$ ipython --no-banner

In [1]: import numpy as np

In [2]: np.set_printoptions(suppress=True, linewidth=140)

In [3]: J = np.loadtxt("case6.csv", delimiter=",")

In [4]: J
Out[4]: 
array([[-35.7 , -41.49,   5.72,   5.72,  11.49,  19.91,  -8.51,  31.38],
       [ 23.3 , -12.35,  -7.93, -11.39,  25.23,  13.86,   1.71,   5.06],
       [ 21.33,  25.89,  16.25,   5.43,  20.4 ,  31.54,   5.44, -12.49],
       [-35.99, -40.14,   4.83,   3.45,   9.9 ,  18.11,  -8.03,  33.17],
       [ 20.07, -14.24,  -7.91, -10.62,  27.56,  11.35,  -0.27,   4.46],
       [-36.45, -40.13,   5.2 ,   4.59,  13.26,  19.94, -11.05,  32.85],
       [ 22.98,  25.12,  16.65,   6.89,  22.64,  32.03,   4.7 , -12.53],
       [ 21.54, -13.57,  -8.66, -11.7 ,  25.47,  10.91,  -0.02,   5.34],
       [ 22.44, -12.03,  -8.74,  -9.53,  25.28,  15.33,  -0.32,   5.06],
       [ 21.45, -13.84,  -7.83, -10.01,  26.  ,  11.13,  -0.71,   3.79],
       [ 23.21, -12.71,  -9.66,  -8.86,  24.01,  13.2 ,   0.31,   4.81],
       [-35.32, -38.16,   5.78,   1.81,  11.45,  16.66,  -8.43,  32.78],
       [ 22.36, -13.35,  -8.69,  -9.95,  26.29,  11.69,  -0.4 ,   3.12],
       [-36.2 , -39.24,   4.01,   3.24,  11.61,  17.26, -10.85,  30.85],
       [ 23.19,  27.03,  16.21,   6.12,  22.54,  32.37,   5.22, -12.39],
       [ 21.26,  25.65,  17.46,   6.71,  22.93,  31.92,   6.91, -10.64],
       [ 21.83,  26.73,  15.39,   7.14,  22.97,  31.22,   5.58, -10.63],
       [ 22.59, -12.34,  -9.01, -10.52,  25.61,  11.29,   0.28,   6.04],
       [-37.81, -40.03,   7.43,   3.13,  11.17,  16.78,  -9.43,  31.3 ],
       [-34.98, -37.14,   7.55,   4.36,  11.8 ,  17.95, -10.  ,  32.42]])

In [5]: def softmax(z):
   ...:     e = np.exp(z - z.max(axis=-1, keepdims=True))
   ...:     return e / e.sum(axis=-1, keepdims=True)
   ...: 

In [6]: print(np.round(softmax(J[8]), 2) + 0)
[0.06 0.   0.   0.   0.94 0.   0.   0.  ]

In [7]: np.round(softmax(J[8] + 2), 2) + 0
Out[7]: array([0.06, 0.  , 0.  , 0.  , 0.94, 0.  , 0.  , 0.  ])

In [8]: np.round(softmax(J).sum(axis=1), 2)
Out[8]: array([1., 1., 1., 1., 1., 1., 1., 1., 1., 1., 1., 1., 1., 1., 1., 1., 1., 1., 1., 1.])

In [9]: np.round(softmax(10 * J[8]), 2) + 0
Out[9]: array([0., 0., 0., 0., 1., 0., 0., 0.])

In [10]: att = J @ J.T / np.sqrt(8)

In [11]: softmax(att).round(6).argmax(axis=1)
Out[11]: array([ 5,  1, 14,  5,  1,  5, 14,  1,  1,  1,  1,  5,  1,  5, 14, 14, 14,  1,  5,  5])

In [12]: labels = J[:, 5] > np.median(J[:, 5])

In [13]: r0 = J[labels].mean(axis=0) - J[~labels].mean(axis=0)

In [14]: np.argsort(-np.abs(r0).round(6), kind="stable")
Out[14]: array([0, 2, 3, 5, 1, 4, 6, 7])

In [15]: (((J - J.mean(axis=0)) @ r0 > 0) == labels).mean()
Out[15]: np.float64(0.9)

In [16]: ((J - J.mean(axis=0)) @ r0 > 0).astype(int)
Out[16]: array([1, 0, 1, 1, 0, 1, 1, 0, 0, 0, 0, 1, 0, 1, 1, 1, 1, 0, 1, 1])

In [17]: r0.round(2)
Out[17]: array([-17.26,  11.49,  16.45,  13.13,  -5.85,  12.  ,  -0.33,   0.02])

In [18]: X = np.loadtxt("mat.csv", delimiter=",")

In [19]: X
Out[19]: 
array([[ -0.98,  -1.77,   1.42,  -2.41,  -8.03,  -3.79,   4.66,  -1.32,  -1.53,  -1.01,   2.57,  -2.62,  -0.5 ,  -0.24],
       [  0.15,   2.56,  -0.04,  -6.17,   6.82,   1.92,   0.54,   7.5 ,   7.52,  -3.45,   0.47,  -2.82,  -4.28,  -0.16],
       [ -2.53,   5.33,   0.92,   1.84,  -7.88,   3.14,  -1.19,  -0.45,   1.4 ,  -1.35,   0.65,   1.51,  -1.19,  -1.28],
       [  5.04,  -2.38,   0.07,  -0.97,   5.77,   1.52, -10.31,   1.68,   1.67,  -1.65,  -0.72,  -1.29,   2.84,  -0.11],
       [  0.43,  -0.72,   3.58,   3.54,   2.76,  -2.15,  -5.89,  -3.59,  -1.11,   2.95,  -2.32,  -2.14,   0.5 ,   0.19],
       [ -2.94,  -0.74,   0.32,  -0.71,   2.84,  -0.45,   5.1 ,   5.48,   1.53,  -4.34,   0.33,   0.88,   0.51,  -1.61],
       [ -0.72,  -3.42,   1.43,  -2.33,  -6.07,  -1.24,  -0.27,  -2.44,  -3.15,   3.07,   0.88,  -0.85,   2.3 ,  -1.01],
       [ -0.67,   1.59,  -0.23,  -0.57,   1.32,  -0.65,  -1.6 ,   5.87,   1.13,  -2.58,   0.87,   2.02,   1.9 ,   2.84],
       [ -0.79,  -1.13,   1.09,   1.42,  -3.92,  -3.7 ,   3.69,  -4.23,  -6.9 ,  -1.68,  -3.12,   0.18,  -2.92,   0.37],
       [ -1.3 ,  -1.57,   1.91,   2.23,  -8.14,  -1.57,  -7.94,  -0.92,  -3.59,  -3.33,   0.12,  -0.32,   4.46,  -3.21],
       [ -0.5 ,  -0.58,  -0.89,   3.92,   1.12,  -1.38,  -3.28,  -2.27,  -5.98,  -0.47,  -2.98,  -0.79,   2.94,  -0.14],
       [  2.2 ,   4.71,   0.49,   1.74,  -5.09,  -3.11,   2.51,  -3.5 ,   4.01,   0.71,  -0.49,   2.4 ,   3.59,  -2.51],
       [  3.25,   0.07,  -2.57,   2.62,  -2.61,  -2.98,  -6.51,  -3.46,  -0.24,  -0.19,   1.81,  -1.98,  -0.03,   0.73],
       [  0.7 ,   0.2 ,   2.36,   0.81,  -2.02,  -0.1 ,  -5.06,  -1.51,  -4.16,   7.9 ,  -1.57,  -1.86,  -0.54,   0.44],
       [ -2.79,   1.86,   1.25,  -4.27,  -5.78,   4.52,  -2.25,   8.31,  -2.2 ,   1.18,   1.48,   1.75,  -2.02,   0.21],
       [ -1.22,   1.74,  -0.37,  -3.66,  -3.93,  -1.52,   2.82,   0.12,  -1.76,  -5.7 ,  -0.24,   0.43,  -1.71,  -0.86],
       [  2.13,  -3.36,  -1.35,  -1.61,   1.97,  -1.6 ,   6.82,   0.55,  -2.98,   2.75,  -2.54,  -2.59,  -6.45,   1.3 ],
       [ -0.3 ,   0.55,   2.12,   2.13,   0.46,  -1.08,   1.71,   1.11,   0.73,   2.91,   0.52,  -0.04,   1.39,  -1.84],
       [  0.52,   0.63,  -0.74,  -2.11,  -0.61,   0.24,  -7.29,  -6.63,   7.38,   1.41,   0.39,   0.58,   0.39,   0.12],
       [  2.24,   0.95,  -0.5 ,   6.07,   0.49,   1.6 ,   5.73,   3.49,  -3.26,  -0.11,  -0.95,  -2.35,  -1.1 ,   1.62],
       [  2.24,   1.31,   1.68,   0.65,   2.8 ,   2.85,   0.23,  -3.13,   4.93,  -4.02,   0.99,   1.02,   1.24,  -0.38],
       [  1.1 ,   1.29,   2.71,   2.28,   2.2 ,   1.2 ,   2.87,   2.89,   3.29,   0.71,   2.32,   3.44,   1.87,   0.12],
       [  1.28,   0.55,   0.67,  -2.58, -12.17,   3.46,  -1.53,  -3.69,   3.62,   1.39,   0.25,   1.29,  -1.95,  -1.47]])

In [20]: M2 = np.c_[X[:, :8] @ np.array([[2, 1, 2, 1, 2, 2, 2, 1],
    ...:     [1, 0, 0, 0, 2, 2, 1, 0],
    ...:     [1, 2, 2, 0, 1, 2, 0, 0],
    ...:     [2, 0, 2, 1, 1, 2, 2, 1],
    ...:     [0, 2, 2, 1, 0, 0, 0, 2],
    ...:     [0, 1, 0, 0, 1, 0, 0, 1],
    ...:     [1, 0, 0, 1, 2, 2, 0, 1],
    ...:     [0, 1, 1, 0, 0, 1, 1, 0]]), np.array([2, 9, 6, 3, 6, 6, 4, 4, 2, 4, 4, 9, 8, 2, 7, 7, 7, 9, 0, 8, 0, 3, 8])]

In [21]: M2.round(2)
Out[21]: 
array([[ -2.47, -19.31, -21.32,  -6.76,  -0.96,   0.52,  -9.87, -18.58,   2.  ],
       [ -8.98,  23.13,   9.02,   1.34,   2.21,   1.58,  -1.98,  10.08,   9.  ],
       [  3.68, -13.76, -15.75,  -9.76,   9.12,   8.29,   3.5 , -14.5 ,   6.  ],
       [ -4.48,  19.92,  21.5 ,  -0.47, -14.68, -15.42,   7.44,   6.82,   3.  ],
       [  4.91,   7.37,  17.03,   0.84,  -7.39,  -1.71,   3.63,   1.45,   6.  ],
       [ -2.62,   8.41,   4.5 ,   4.29,   2.  ,   7.54,  -2.56,   6.68,   6.  ],
       [ -8.36, -13.68, -17.82,  -9.39, -10.96, -13.06, -11.96, -16.7 ,   4.  ],
       [ -2.72,   6.73,   5.57,  -1.52,  -2.81,   2.91,   4.98,  -0.85,   4.  ],
       [  4.91, -14.38,  -8.63,   0.4 ,   2.35,   4.33,  -4.1 ,  -7.22,   2.  ],
       [ -5.74, -16.25, -11.52, -15.15, -19.05, -14.26,  -0.63, -24.86,   4.  ],
       [  2.09,  -3.69,   5.03,   1.26,  -7.07,  -4.93,   3.99,   1.  ,   4.  ],
       [ 15.59, -13.61,  -4.82,   1.36,  17.96,  19.8 ,   9.09,  -6.84,   9.  ],
       [  2.73, -13.55,  -2.08,  -3.25,  -9.31,  -9.74,   8.35,  -8.84,   8.  ],
       [  0.52,  -0.23,   2.19,  -5.57,  -5.25,  -3.49,   1.71,  -7.69,   2.  ],
       [-13.26,   0.98, -14.87, -15.09,  -4.86,  -4.09,  -3.95, -16.35,   7.  ],
       [ -5.57, -11.22, -18.24,  -5.99,   1.13,  -1.26,  -7.9 , -11.44,   7.  ],
       [  3.15,   2.32,   2.83,   9.31,   6.62,   5.81,  -1.77,   9.68,   7.  ],
       [  8.04,   4.89,   9.93,   4.  ,   7.09,  13.53,   5.32,   3.38,   9.  ],
       [-10.58,  -8.57, -12.51,  -9.49, -14.89, -24.61,  -9.18,  -9.86,   0.  ],
       [ 22.8 ,   7.31,  20.09,  14.53,  25.01,  32.47,  21.06,  16.62,   8.  ],
       [  9.  ,  10.92,  11.61,   5.92,  12.74,   9.09,   3.96,  11.57,   0.  ],
       [ 13.63,  15.01,  19.47,   8.45,  16.71,  23.39,  10.94,  11.85,   3.  ],
       [ -2.91, -21.95, -29.29, -15.  ,   2.15,  -6.91,  -5.74, -23.71,   8.  ]])

In [22]: np.round(np.linalg.norm(np.linalg.qr(X)[0].T @ M2, axis=0) ** 2 / ((M2 ** 2).sum(axis=0) + 1e-12), 2)
Out[22]: array([1. , 1. , 1. , 1. , 1. , 1. , 1. , 1. , 0.7])

In [23]: np.round(np.linalg.lstsq(X, M2[:, 0])[0], 2) + 0
Out[23]: array([2., 1., 1., 2., 0., 0., 1., 0., 0., 0., 0., 0., 0., 0.])

In [24]: x = np.array([-2, -1, -1, -3, -3, 3, -3, 3])

In [25]: y = J @ x

In [26]: np.round(np.linalg.pinv(J) @ J, 2) + 0
Out[26]: 
array([[1., 0., 0., 0., 0., 0., 0., 0.],
       [0., 1., 0., 0., 0., 0., 0., 0.],
       [0., 0., 1., 0., 0., 0., 0., 0.],
       [0., 0., 0., 1., 0., 0., 0., 0.],
       [0., 0., 0., 0., 1., 0., 0., 0.],
       [0., 0., 0., 0., 0., 1., 0., 0.],
       [0., 0., 0., 0., 0., 0., 1., 0.],
       [0., 0., 0., 0., 0., 0., 0., 1.]])

In [27]: rng = np.random.default_rng(363675)

In [28]: y = y + 0.3 * rng.normal(size=20)

In [29]: y.round(2)
Out[29]: 
array([ 234.99,  -16.54, -121.71,  244.61,  -20.66,  245.64, -132.05,  -13.24,   -9.34,  -21.69,  -16.18,  236.85,  -26.37,  240.22,
       -131.57, -131.17, -130.76,  -17.51,  237.7 ,  232.11])

In [30]: c, *_ = np.linalg.lstsq(J, y)

In [31]: c.round()
Out[31]: array([-2., -1., -1., -3., -3.,  3., -3.,  3.])

In [32]: print([round(float(np.linalg.norm(np.linalg.solve(J.T @ J + lam * np.eye(8), J.T @ y))), 2) for lam in (0, 1, 10, 100)])
[7.03, 6.63, 5.04, 3.84]

In [33]: t = np.radians(72)

In [34]: r_ = np.eye(14)

In [35]: r_[6, 6] = r_[13, 13] = np.cos(t)

In [36]: r_[6, 13], r_[13, 6] = -np.sin(t), np.sin(t)

In [37]: M2 = X @ r_.T

In [38]: np.round(np.abs(M2 - X).max(axis=0), 2)
Out[38]: array([0.  , 0.  , 0.  , 0.  , 0.  , 0.  , 8.54, 0.  , 0.  , 0.  , 0.  , 0.  , 0.  , 9.73])

In [39]: x = np.array([6, 3, 1, 7, 1, 8, 6, 7, 9, 2, 9, 1, 9, 5])

In [40]: y = X @ x

In [41]: np.round(np.linalg.solve(X.T @ X, X.T @ y), 2)
Out[41]: array([6., 3., 1., 7., 1., 8., 6., 7., 9., 2., 9., 1., 9., 5.])

In [42]: y = y + 0.1 * rng.normal(size=23)

In [43]: y.round(2)
Out[43]: 
array([ -47.25,   66.29,   21.79,   13.02,  -67.8 ,   49.12,  -63.65,   70.3 , -155.9 ,  -83.91,  -80.34,   55.98,  -39.17,  -71.29,
         15.83,  -75.11,  -74.46,   47.3 ,  -21.85,   88.16,   84.23,  151.15,  -13.7 ])

In [44]: c, *_ = np.linalg.lstsq(X, y)

In [45]: round(np.linalg.norm(y - X @ c), 2)
Out[45]: np.float64(0.26)

In [46]: [round(float(np.linalg.norm(np.linalg.solve(X.T @ X + lam * np.eye(14), X.T @ y))), 2) for lam in (0, 1, 10, 100)]
Out[46]: [22.77, 22.5, 20.78, 14.15]

In [47]: E = np.loadtxt("run8.csv", delimiter=",")

In [48]: E
Out[48]: 
array([[-1., -2.,  1.,  2.,  0., -2.,  2., -1.,  0., -1.],
       [-2.,  1.,  2., -2., -1., -2.,  2.,  0., -1., -1.],
       [ 1., -2.,  2.,  1.,  2.,  0.,  1., -1.,  2.,  1.],
       [ 2., -1.,  1., -2., -2., -2.,  2.,  2., -1., -2.],
       [ 1., -2.,  1.,  0., -2.,  0., -1.,  0.,  2.,  1.],
       [ 2., -1., -2., -2., -2.,  1.,  1., -2., -2., -1.],
       [-2.,  1.,  2., -1.,  2., -1., -1., -2.,  0., -2.],
       [ 2., -2.,  1., -2.,  2., -1.,  1., -1., -2.,  2.],
       [ 2.,  0., -1., -1., -2.,  2., -1.,  1.,  0., -2.],
       [ 2., -2.,  0.,  0., -1., -1.,  1.,  0.,  0., -2.]])

In [49]: Xc = J - J.mean(axis=0)

In [50]: Uu, sigma, VT = np.linalg.svd(Xc, full_matrices=False)

In [51]: np.linalg.matrix_rank(Xc)
Out[51]: np.int64(8)

In [52]: print(np.searchsorted(np.cumsum(sigma ** 2) / (sigma ** 2).sum(), 0.9) + 1)
2

In [53]: sigma.round(2)
Out[53]: array([180.5 ,  85.01,   6.21,   5.51,   4.21,   3.88,   2.83,   2.22])

In [54]: round((sigma ** 2).sum() ** 2 / (sigma ** 4).sum(), 2)
Out[54]: np.float64(1.43)

In [55]: (np.sign(Uu[:, 0]) == np.sign(Uu[0, 0])).astype(int)
Out[55]: array([1, 0, 0, 1, 0, 1, 0, 0, 0, 0, 0, 1, 0, 1, 0, 0, 0, 0, 1, 1])

In [56]: np.abs(Uu[:, 0]).argmax()
Out[56]: np.int64(18)

In [57]: np.abs(VT[0]).argmax()
Out[57]: np.int64(0)

In [58]: print(np.round(sigma ** 2 / (sigma ** 2).sum(), 2) + 0)
[0.82 0.18 0.   0.   0.   0.   0.   0.  ]

In [59]: print(np.round(np.abs(VT[-1]), 2))
[0.48 0.2  0.58 0.02 0.29 0.05 0.51 0.22]

In [60]: print(round(float(np.linalg.norm(E, 2) / np.linalg.norm(E)), 2))
0.54

In [61]: round(np.log10(np.linalg.cond(E)))
Out[61]: 2

In [62]: [round(float(x), 2) for x in np.linalg.svd(E, compute_uv=False)[:3]]
Out[62]: [8.08, 7.27, 6.38]

In [63]: np.linalg.cond(E) > 100
Out[63]: np.True_

In [64]: np.linalg.matrix_rank(E, rtol=0.1)
Out[64]: np.int64(8)

In [65]: M2 = np.linalg.inv(E)

In [66]: print(np.allclose(M2, E.T))
False

In [67]: round(float(np.linalg.slogdet(E)[0]), 2)
Out[67]: 1.0

In [68]: print(round(float(np.linalg.cond(E)), 2))
231.67

In [69]: (np.abs(M2) > 1e-9).astype(int)
Out[69]: 
array([[1, 1, 1, 1, 1, 1, 1, 1, 1, 1],
       [1, 1, 1, 1, 1, 1, 1, 1, 1, 1],
       [1, 1, 1, 1, 1, 1, 1, 1, 1, 1],
       [1, 1, 1, 1, 1, 1, 1, 1, 1, 1],
       [1, 1, 1, 1, 1, 1, 1, 1, 1, 1],
       [1, 1, 1, 1, 1, 1, 1, 1, 1, 1],
       [1, 1, 1, 1, 1, 1, 1, 1, 1, 1],
       [1, 1, 1, 1, 1, 1, 1, 1, 1, 1],
       [1, 1, 1, 1, 1, 1, 1, 1, 1, 1],
       [1, 1, 1, 1, 1, 1, 1, 1, 1, 1]])
